% python3 -q
>>> import numpy as np
>>> import numpy.linalg as la
>>> np.set_printoptions(precision=2, suppress=True, linewidth=160)
>>> def tidy(a):
...     return np.round(a, 2) + 0
... 
>>> m1 = np.load("case10.npy")
>>> print(m1)
[[-1  2  0  1  0 -2]
 [ 3  7 -1 -1 -2  2]
 [-2  2 -9 -1  0  0]
 [ 1 -3  1 -2  3  1]
 [ 3  3  1 -2 -5  1]
 [ 3 -3 -3  2  0  7]]
>>> other = m1 / np.sqrt((m1 ** 2).mean(axis=1, keepdims=True))
>>> print(tidy(la.norm(other, axis=1)))
[2.45 2.45 2.45 2.45 2.45 2.45]
>>> u = np.array([-4, -8, 5, -4, 9, 5])
>>> other = m1 + np.outer(u, np.eye(6)[2])
>>> print(other)
[[-1.  2. -4.  1.  0. -2.]
 [ 3.  7. -9. -1. -2.  2.]
 [-2.  2. -4. -1.  0.  0.]
 [ 1. -3. -3. -2.  3.  1.]
 [ 3.  3. 10. -2. -5.  1.]
 [ 3. -3.  2.  2.  0.  7.]]
>>> print(la.matrix_rank(la.inv(other) - la.inv(m1), tol=1e-8))
1
>>> print(np.allclose(m1 @ m1.T, m1.T @ m1))
False
>>> print((m1 - m1.T) / 2)
[[ 0.  -0.5  1.   0.  -1.5 -2.5]
 [ 0.5  0.  -1.5  1.  -2.5  2.5]
 [-1.   1.5  0.  -1.  -0.5  1.5]
 [ 0.  -1.   1.   0.   2.5 -0.5]
 [ 1.5  2.5  0.5 -2.5  0.   0.5]
 [ 2.5 -2.5 -1.5  0.5 -0.5  0. ]]
>>> m1.inv()
Traceback (most recent call last):
  File "<python-input-14>", line 1, in <module>
    m1.inv()
    ^^^^^^
AttributeError: 'numpy.ndarray' object has no attribute 'inv'
>>> print(tidy(np.abs(la.eigvals(m1)).max()))
9.09
>>> print(m1 @ m1)
[[  2  15   5  -9  -1  -7]
 [ 19  44  -7   7  -7  19]
 [ 25  -5  78   7  -7   7]
 [ -2  -5  -8   3 -15   0]
 [-10  17 -22  15  13   0]
 [ 17 -48  11  19  12  39]]
>>> print(tidy(np.sort(np.abs(la.eigvals(m1)))))
[0.55 4.39 4.39 6.81 6.81 9.09]
>>> W = np.array([[4, 4, 1, 5, 4],
...     [2, 5, 1, 2, 1],
...     [4, 2, 1, 1, 4],
...     [3, 1, 5, 0, 1],
...     [5, 3, 5, 0, 5],
...     [2, 2, 4, 3, 2]])
>>> b = np.array([1, 1, 1, -1, -1])
>>> act = np.maximum(m1 @ W + b, 0)
>>> print(act)
[[ 0  4  0  0  0]
 [14 43  3 33  7]
 [ 0  0  0  0  0]
 [14  1  9  2 19]
 [ 0 15  0 24  0]
 [15  8 36 26 12]]
>>> print(la.matrix_rank(act))
5
>>> print(tidy((act > 0).mean(axis=0)))
[0.5  0.83 0.5  0.67 0.5 ]
>>> basis = np.array([[-2, -2, -5], [-4, 2, 1], [0, 2, 0], [-5, 0, -2], [4, 0, 3]])
>>> print((act @ basis).round(6).argmax(axis=1))
[1 1 0 0 1 1]
>>> print(act @ basis)
[[ -16    8    4]
 [-337   64  -72]
 [   0    0    0]
 [  34   -8  -16]
 [-180   30  -33]
 [-144   58  -83]]
>>> x = np.array([0, 0, 3, 1, 0, 2])
>>> target = m1 @ x
>>> b, lr = np.zeros(6), 1 / la.norm(m1, 2) ** 2
>>> for i in range(15):
...     b -= lr * m1.T @ (m1 @ b - target)
...     if i % 5 == 0: print(i, round(la.norm(m1 @ b - target), 2))
... 
0 9.24
5 2.83
10 1.69
>>> print(tidy(b))
[ 1.13 -0.33  2.62  1.15  0.01  1.14]
>>> print(tidy(la.cond(m1)))
29.8
>>> arr = np.loadtxt("run9.csv", delimiter=",")
>>> print(arr)
[[2. 0. 0. 0. 0. 0. 0. 0. 0. 0. 0. 0. 0.]
 [0. 1. 0. 0. 0. 0. 0. 0. 0. 0. 0. 0. 0.]
 [0. 0. 0. 0. 0. 0. 0. 0. 0. 0. 0. 0. 0.]
 [0. 0. 0. 2. 0. 0. 0. 0. 0. 0. 0. 0. 0.]
 [0. 0. 0. 0. 2. 0. 0. 0. 0. 0. 0. 0. 0.]
 [0. 0. 0. 0. 0. 4. 0. 0. 0. 0. 0. 0. 0.]
 [0. 0. 0. 0. 0. 0. 2. 0. 0. 0. 0. 0. 0.]
 [0. 0. 0. 0. 0. 0. 0. 2. 0. 0. 0. 0. 0.]
 [0. 0. 0. 0. 0. 0. 0. 0. 0. 0. 0. 0. 0.]
 [0. 0. 0. 0. 0. 0. 0. 0. 0. 4. 0. 0. 0.]
 [0. 0. 0. 0. 0. 0. 0. 0. 0. 0. 4. 0. 0.]
 [0. 0. 0. 0. 0. 0. 0. 0. 0. 0. 0. 5. 0.]
 [0. 0. 0. 0. 0. 0. 0. 0. 0. 0. 0. 0. 0.]]
>>> print(arr[:, 12] @ arr[:, 2])
0.0
>>> w, vecs = la.eigh(arr)
>>> print(w)
[0. 0. 0. 1. 2. 2. 2. 2. 2. 4. 4. 4. 5.]
>>> print(np.unique(w.round(6) + 0, return_counts=True)[1])
[3 1 5 3 1]
>>> print(np.abs(vecs[:, -1]).round(6).argmax())
11
>>> print(tidy(la.svd(arr, compute_uv=False)))
[5. 4. 4. 4. 2. 2. 2. 2. 2. 1. 0. 0. 0.]
>>> print(tidy(la.eigvalsh(arr + -2 * np.eye(13))))
[-2. -2. -2. -1.  0.  0.  0.  0.  0.  2.  2.  2.  3.]
>>> E = np.array([[-0.1, -0.5, 0.4, 1.5, -0.3, 0.2, 0.0, -1.0, -0.2],
...     [1.3, 0.1, 3.3, -0.6, 0.5, -1.8, 1.2, 0.2, -0.1],
...     [0.7, -1.0, 0.5, -0.1, -0.3, 1.1, -0.3, 1.0, 0.7],
...     [-1.0, 0.5, -0.3, 0.3, -0.5, 0.3, -1.3, -0.7, 1.4],
...     [0.4, -1.4, 2.8, -0.4, 1.3, -1.8, 2.1, -2.8, -2.5],
...     [-0.3, 0.5, 0.4, 0.8, 0.4, -0.1, -0.1, 1.1, -1.2]])
>>> print(E)
[[-0.1 -0.5  0.4  1.5 -0.3  0.2  0.  -1.  -0.2]
 [ 1.3  0.1  3.3 -0.6  0.5 -1.8  1.2  0.2 -0.1]
 [ 0.7 -1.   0.5 -0.1 -0.3  1.1 -0.3  1.   0.7]
 [-1.   0.5 -0.3  0.3 -0.5  0.3 -1.3 -0.7  1.4]
 [ 0.4 -1.4  2.8 -0.4  1.3 -1.8  2.1 -2.8 -2.5]
 [-0.3  0.5  0.4  0.8  0.4 -0.1 -0.1  1.1 -1.2]]
>>> x = np.array([-3, -3, -1, -3, -3, 1, -2, 1, -2])
>>> print(tidy(E @ (2 * x)))
[ -5.2 -22.    5.8   3.6 -12.6  -2. ]
>>> print(tidy((E * x).sum(axis=1)))
[ -2.6 -11.    2.9   1.8  -6.3  -1. ]
>>> print(E @ np.eye(9)[5])
[ 0.2 -1.8  1.1  0.3 -1.8 -0.1]
>>> print(tidy(np.einsum("ij,j->i", E, x)))
[ -2.6 -11.    2.9   1.8  -6.3  -1. ]
>>> print((E @ x).argmax())
2
>>> rng = np.random.default_rng(736)
>>> other = E + rng.integers(-2, 3, (6, 5)) @ rng.integers(-2, 3, (5, 9))
>>> print(tidy(other))
[[  0.9   2.5   6.4  -1.5   3.7   0.2   0.    0.    4.8]
 [  0.3   0.1   5.3  -6.6  -5.5  -2.8   3.2  -0.8  -4.1]
 [  3.7  -5.   -3.5   6.9  -5.3   4.1  -9.3   1.   -0.3]
 [  3.    2.5   4.7  -7.7  -4.5   6.3   4.7   0.3   2.4]
 [  4.4   4.6   9.8 -10.4   1.3   2.2   8.1   0.2   0.5]
 [ -6.3  -0.5   3.4  -1.2   0.4  -8.1  -2.1  -1.9  -3.2]]
>>> print(np.abs(other - E).sum(axis=1))
[23. 23. 36. 37. 43. 27.]
>>> print(tidy(la.svd(other - E, compute_uv=False)))
[24.59 14.37 11.74  7.    2.3   0.  ]
>>> other = E / la.norm(E, axis=1)
Traceback (most recent call last):
  File "<python-input-55>", line 1, in <module>
    other = E / la.norm(E, axis=1)
            ~~^~~~~~~~~~~~~~~~~~~~
ValueError: operands could not be broadcast together with shapes (6,9) (6,) 
>>> other = E / la.norm(E, axis=1, keepdims=True)
>>> cov = other @ other.T
>>> print((np.abs(cov) > 0.9).astype(int))
[[1 0 0 0 0 0]
 [0 1 0 0 0 0]
 [0 0 1 0 0 0]
 [0 0 0 1 0 0]
 [0 0 0 0 1 0]
 [0 0 0 0 0 1]]
>>> print(tidy(np.degrees(np.arccos(np.clip(cov[4, 5], -1, 1)))))
88.06
>>> print(tidy(la.norm(other, axis=1)))
[1. 1. 1. 1. 1. 1.]
>>> print(tidy(cov[4]))
[ 0.33  0.65 -0.36 -0.53  1.    0.03]
>>> cov = E.T @ E
>>> print((E @ E.T).shape)
(6, 6)
>>> print(tidy(la.svd(E, compute_uv=False) ** 2))
[46.09 10.27  5.42  3.9   3.46  0.69]
>>> print(la.matrix_rank(E))
6
>>> print(tidy(E - E[0]))
[[ 0.   0.   0.   0.   0.   0.   0.   0.   0. ]
 [ 1.4  0.6  2.9 -2.1  0.8 -2.   1.2  1.2  0.1]
 [ 0.8 -0.5  0.1 -1.6  0.   0.9 -0.3  2.   0.9]
 [-0.9  1.  -0.7 -1.2 -0.2  0.1 -1.3  0.3  1.6]
 [ 0.5 -0.9  2.4 -1.9  1.6 -2.   2.1 -1.8 -2.3]
 [-0.2  1.   0.  -0.7  0.7 -0.3 -0.1  2.1 -1. ]]
>>> print(tidy(E.sum(axis=0)))
[ 1.  -1.8  7.1  1.5  1.1 -2.1  1.6 -2.2 -1.9]
>>> print(tidy(E.sum(axis=1)))
[ 0.   4.1  2.3 -1.3 -2.3  1.5]
>>> mat = np.loadtxt("a.csv", delimiter=",")
>>> print(mat)
[[ 8.29  3.38  3.68  1.44  5.39  3.39  0.05  8.9   0.18]
 [ 5.11  3.18  2.63  3.77  3.59  3.84  0.62  6.24 -1.17]
 [ 7.17  4.58  2.71  2.75  3.26  4.24 -1.32  6.51 -1.05]
 [ 5.78  1.78  4.82  3.72  3.73  1.36 -0.59  4.7   0.2 ]
 [ 6.66  2.51  3.18  1.97  3.22  3.44 -0.84  5.05 -1.54]
 [ 8.51  2.07  4.25  2.47  2.67  6.4   1.78  4.6   0.41]
 [ 5.71  3.09  2.76 -0.25  2.51  3.16  0.74  7.05  1.53]
 [ 5.01  3.86  4.17  2.79  2.76  3.29  0.08  4.55 -1.81]
 [ 6.3   2.97  2.59  2.58  3.66  3.53  0.58  5.38 -0.22]
 [ 4.74  3.04  3.63  3.02  3.25  2.81  2.45  7.27  0.24]
 [ 7.08  4.34  2.95  2.93  3.83  4.32 -0.68  6.21  1.4 ]
 [ 5.35  2.51  4.61  3.1   3.35  2.24 -0.75  3.38 -0.42]
 [ 4.55  1.76  3.89  3.64  2.84  3.99 -1.    8.4  -0.32]
 [ 5.45  3.44  2.04  1.19  2.49  2.8   0.29  6.64  0.46]
 [ 7.11  3.06  4.14  2.72  4.17  2.98  0.24  7.4  -0.21]
 [ 4.31  1.64  2.65  2.99  2.58  2.93  0.21  7.33  0.01]
 [ 6.76  2.87  3.34  2.99  3.3   2.05  0.47  5.18 -1.33]
 [ 6.2   3.77  2.83  4.16  4.12  3.22  0.43  5.97  0.52]
 [ 5.28  3.17  4.74  4.89  4.12  1.46  1.4   5.98  0.19]
 [ 5.19  3.94  4.14  2.01  2.56  4.26  0.53  8.03  0.62]
 [ 5.79  2.39  1.62  1.42  3.82  3.08  1.82  6.9  -0.15]
 [ 7.78  2.12  2.47  2.03  2.53  2.5  -1.72  7.38  1.33]
 [ 5.28  1.75  4.68  4.65  5.39  1.82  0.95  6.75  0.18]
 [ 6.43  1.5   2.35  2.95  5.69  1.98  0.73  7.31 -0.37]
 [ 8.39  3.13  3.54  3.32  2.8   2.58  0.3   6.35 -0.61]
 [ 6.29  3.03  2.51  3.72  4.12  2.08 -0.81  6.93  0.08]
 [ 4.66  2.82  2.98  2.44  3.92  3.2  -0.38  6.88  1.02]
 [ 4.43  5.01  3.41  4.62  3.9   1.76  1.85  4.92 -0.63]
 [ 6.76  3.86  2.39  3.39  1.67  2.84  0.07  6.13  1.09]
 [ 6.    4.09  1.22  1.88  4.2   2.68 -0.68  7.03 -0.21]
 [ 6.6   3.42  3.74  1.78  3.04  2.88 -1.84  6.51  0.81]
 [ 7.63  3.14  3.6   3.43  3.66  3.03 -1.47  6.79 -0.21]
 [ 7.06  4.23  4.36  2.51  3.4   1.54 -0.42  7.18 -1.73]
 [ 6.59  2.16  1.28  1.43  2.13  3.51  0.05  6.66 -1.6 ]
 [ 6.3   4.14  3.62  3.86  1.91  2.79 -0.51  6.3   0.16]
 [ 7.17  4.47  3.69  3.64  2.62  1.74 -0.17  5.58 -0.5 ]
 [ 6.67  3.4   2.59  2.93  3.02  3.57  1.02  4.45 -0.6 ]
 [ 5.97  1.4   1.71  2.    2.48  2.62 -1.55  5.38 -1.39]
 [ 4.3   3.32  3.17  5.08  3.68  2.22 -0.76  5.81 -1.04]
 [ 6.5   3.91  4.57  4.24  2.33  3.61  0.3   5.83 -1.39]
 [ 6.6   2.39  2.52  3.1   3.46  2.13 -1.03  5.67  0.68]
 [ 7.09  2.58  2.96  2.75  3.06  5.04  0.66  5.71  0.87]]
>>> dist = la.norm(mat[:, None] - mat[None], axis=-1)
>>> print(la.matrix_rank(dist ** 2))
11
>>> print(dist.shape)
(42, 42)
>>> X = np.load("mat.npy")
>>> print(X)
[[ 160  -18  -66 -105  -19  -46 -133  -56]
 [ -18  325   -6   68    0   48  -85   55]
 [ -66   -6  148   55  116   81   41   72]
 [-105   68   55  350   85   93  155  134]
 [ -19    0  116   85  223   85   30   27]
 [ -46   48   81   93   85  318  158  126]
 [-133  -85   41  155   30  158  274   59]
 [ -56   55   72  134   27  126   59  189]]
>>> # symmetric, so the eigenvalues are real
>>> Lm = la.cholesky(X)
>>> print(la.eigvalsh(X).min() > 0)
True
>>> print(tidy(np.diag(Lm) ** 2))
[160.   322.98 120.22 269.68 110.09 255.46  38.51  69.82]
>>> print(tidy(np.sort(np.abs(la.eigvals(X)))))
[ 13.39  27.39 129.24 137.91 233.13 272.09 389.95 783.9 ]
>>> print(np.allclose(X, X.T))
True
>>> print(tidy(np.abs(la.eigvals(X)).max()))
783.9
>>> print((X + X.T) / 2)
[[ 160.  -18.  -66. -105.  -19.  -46. -133.  -56.]
 [ -18.  325.   -6.   68.    0.   48.  -85.   55.]
 [ -66.   -6.  148.   55.  116.   81.   41.   72.]
 [-105.   68.   55.  350.   85.   93.  155.  134.]
 [ -19.    0.  116.   85.  223.   85.   30.   27.]
 [ -46.   48.   81.   93.   85.  318.  158.  126.]
 [-133.  -85.   41.  155.   30.  158.  274.   59.]
 [ -56.   55.   72.  134.   27.  126.   59.  189.]]
>>> u = np.array([-1, 1, -1, -1, -2, -2, -1, 2])
>>> other = X + np.outer(u, np.eye(8)[1])
>>> print(la.matrix_rank(other - X))
1
>>> print(tidy(la.det(other) / la.det(X)), tidy(1 + la.solve(X, u)[1]))
1.0 1.0
>>> ang = np.radians(30)
>>> Rm = np.eye(8)
>>> Rm[4, 4] = Rm[6, 6] = np.cos(ang)
>>> Rm[4, 6], Rm[6, 4] = -np.sin(ang), np.sin(ang)
>>> print(tidy(Rm))
[[ 1.    0.    0.    0.    0.    0.    0.    0.  ]
 [ 0.    1.    0.    0.    0.    0.    0.    0.  ]
 [ 0.    0.    1.    0.    0.    0.    0.    0.  ]
 [ 0.    0.    0.    1.    0.    0.    0.    0.  ]
 [ 0.    0.    0.    0.    0.87  0.   -0.5   0.  ]
 [ 0.    0.    0.    0.    0.    1.    0.    0.  ]
 [ 0.    0.    0.    0.    0.5   0.    0.87  0.  ]
 [ 0.    0.    0.    0.    0.    0.    0.    1.  ]]
>>> other = X @ Rm.T
>>> print(tidy(np.abs(other - X).max(axis=0)))
[  0.     0.     0.     0.   141.02   0.   107.48   0.  ]
>>> Uu, sv, vt = la.svd(Rm, full_matrices=False)
>>> print(sv)
[1. 1. 1. 1. 1. 1. 1. 1.]
>>> print((sv > 1e-8).sum())
8
>>> print(np.allclose(Uu * sv @ vt, Rm))
True
>>> print(vt @ vt.T)
[[1. 0. 0. 0. 0. 0. 0. 0.]
 [0. 1. 0. 0. 0. 0. 0. 0.]
 [0. 0. 1. 0. 0. 0. 0. 0.]
 [0. 0. 0. 1. 0. 0. 0. 0.]
 [0. 0. 0. 0. 1. 0. 0. 0.]
 [0. 0. 0. 0. 0. 1. 0. 0.]
 [0. 0. 0. 0. 0. 0. 1. 0.]
 [0. 0. 0. 0. 0. 0. 0. 1.]]
>>> A = np.loadtxt("x.csv", delimiter=",")
>>> print(A)
[[ 5.98  3.    3.    8.99  5.01  9.04  7.96  9.01  2.01]
 [ 5.99  2.99  3.01  9.02  4.96  9.    8.    9.    2.02]
 [ 6.01  2.99  3.03  8.99  5.    9.    8.01  8.98  1.99]
 [ 6.    3.01  3.04  9.01  5.06  9.    8.04  8.99  2.04]
 [ 6.02  2.98  2.99  9.    4.98  8.98  8.    8.99  1.99]
 [ 7.    1.01  0.01  6.98  4.01  4.    7.    5.98  1.99]
 [ 6.98  1.04  0.03  7.    4.02  4.02  7.02  5.99  2.01]
 [ 7.    1.   -0.02  6.98  3.98  4.04  6.99  5.99  1.98]
 [ 6.99  0.96  0.    7.01  3.98  3.96  6.98  6.02  2.  ]
 [ 7.    0.98  0.02  7.02  4.02  4.01  7.02  5.99  2.02]
 [ 9.    3.99  9.    5.99  6.99 -0.02  4.96  9.    7.01]
 [ 9.02  3.96  9.01  5.99  7.01 -0.04  4.96  9.    7.  ]
 [ 8.98  4.    9.04  5.96  7.01 -0.01  5.02  8.99  7.  ]
 [ 8.99  3.99  9.    6.02  7.01 -0.02  4.98  9.03  6.99]
 [ 9.02  4.03  8.97  5.99  7.01 -0.02  4.95  9.02  6.99]]
>>> print(la.cond(A) > 100)
True
>>> print(tidy(la.norm(A, 2) / la.norm(A)))
0.94
